% python3 -q
>>> import numpy as np
>>> from numpy import linalg as LA
>>> np.set_printoptions(precision=2, suppress=True, linewidth=100, legacy="1.25")
>>> W0 = np.loadtxt("layer11.csv", delimiter=",")
>>> print(W0)
[[-3.04 -1.88 -1.01  1.96 -1.97 -1.94]
 [-2.98 -2.07 -1.02  2.03 -1.97 -1.97]
 [-3.04 -1.96 -0.9   2.04 -2.05 -2.04]
 [-3.05 -2.1  -1.01  2.08 -2.07 -2.03]
 [-2.91 -1.98 -1.04  2.04 -2.04 -1.96]
 [-3.03 -1.98 -1.03  1.86 -1.99 -2.03]
 [-2.97 -2.03 -0.95  1.96 -2.   -2.01]
 [-2.96 -1.96 -1.16  2.03 -2.02 -1.93]
 [-2.97 -2.02 -1.08  1.94 -1.97 -2.04]
 [-3.01 -2.   -0.99  1.99 -1.94 -2.14]
 [ 2.08 -1.03 -2.04  0.95 -2.93  3.01]
 [ 2.   -1.03 -1.99  1.07 -2.91  3.01]
 [ 1.89 -1.08 -1.95  1.02 -3.01  2.92]
 [ 1.92 -1.01 -2.02  0.98 -2.93  2.97]
 [ 1.95 -0.97 -1.99  0.98 -3.08  3.05]
 [ 2.05 -1.01 -1.97  0.98 -3.03  2.95]
 [ 2.01 -0.95 -2.    1.04 -3.01  2.99]
 [ 1.95 -0.98 -1.93  1.03 -2.95  2.99]
 [ 1.99 -0.99 -1.95  1.05 -3.01  3.  ]
 [ 2.07 -0.94 -1.93  1.03 -2.96  3.08]]
>>> cen = (W0 - W0.mean(axis=0)) / W0.std(axis=0)
>>> print(cen.std(axis=0))
[1. 1. 1. 1. 1. 1.]
>>> coef = LA.lstsq(np.delete(cen, 4, axis=1), cen[:, 4])[0]
>>> print(coef)
[ 0.28  0.11 -0.15 -0.1  -1.63]
>>> left, sig, vt = LA.svd(W0, full_matrices=False)
>>> print(sig)
[16.67 16.13  0.25  0.22  0.2   0.14]
>>> print(np.round(left.T @ left, 2) + 0)
[[1. 0. 0. 0. 0. 0.]
 [0. 1. 0. 0. 0. 0.]
 [0. 0. 1. 0. 0. 0.]
 [0. 0. 0. 1. 0. 0.]
 [0. 0. 0. 0. 1. 0.]
 [0. 0. 0. 0. 0. 1.]]
>>> print(sig / sig[0])
[1.   0.97 0.02 0.01 0.01 0.01]
>>> print((sig > 1e-8).sum())
6
>>> Y = np.array([[-1, 1], [2, -2], [-2, -2], [2, -1], [2, 1], [2, 2]])
>>> print(LA.matrix_rank(W0 @ Y))
2
>>> print(np.einsum("ij->j", W0))
[-10.05 -29.97 -29.96  30.06 -49.84   9.88]
>>> cen = W0 - W0.mean(axis=1)
Traceback (most recent call last):
  File "<python-input-17>", line 1, in <module>
    cen = W0 - W0.mean(axis=1)
          ~~~^~~~~~~~~~~~~~~~~
ValueError: operands could not be broadcast together with shapes (20,6) (20,) 
>>> cen = W0 - W0.mean(axis=0)
>>> left, sig, vt = LA.svd(cen, full_matrices=False)
>>> print(np.searchsorted(np.cumsum(sig ** 2) / (sig ** 2).sum(), 0.9) + 1)
1
>>> print(np.abs(vt[0]).argmax())
5
>>> print(sig)
[16.4   0.26  0.24  0.21  0.19  0.14]
>>> print(vt[0] * np.sign(vt[0, np.abs(vt[0]).argmax()]))
[ 0.68  0.14 -0.13 -0.13 -0.13  0.68]
>>> print(np.abs(vt[-1]))
[0.44 0.48 0.24 0.2  0.32 0.61]
>>> print(LA.matrix_rank(cen))
6
>>> print(round((sig ** 2).sum() ** 2 / (sig ** 4).sum(), 2))
1.0
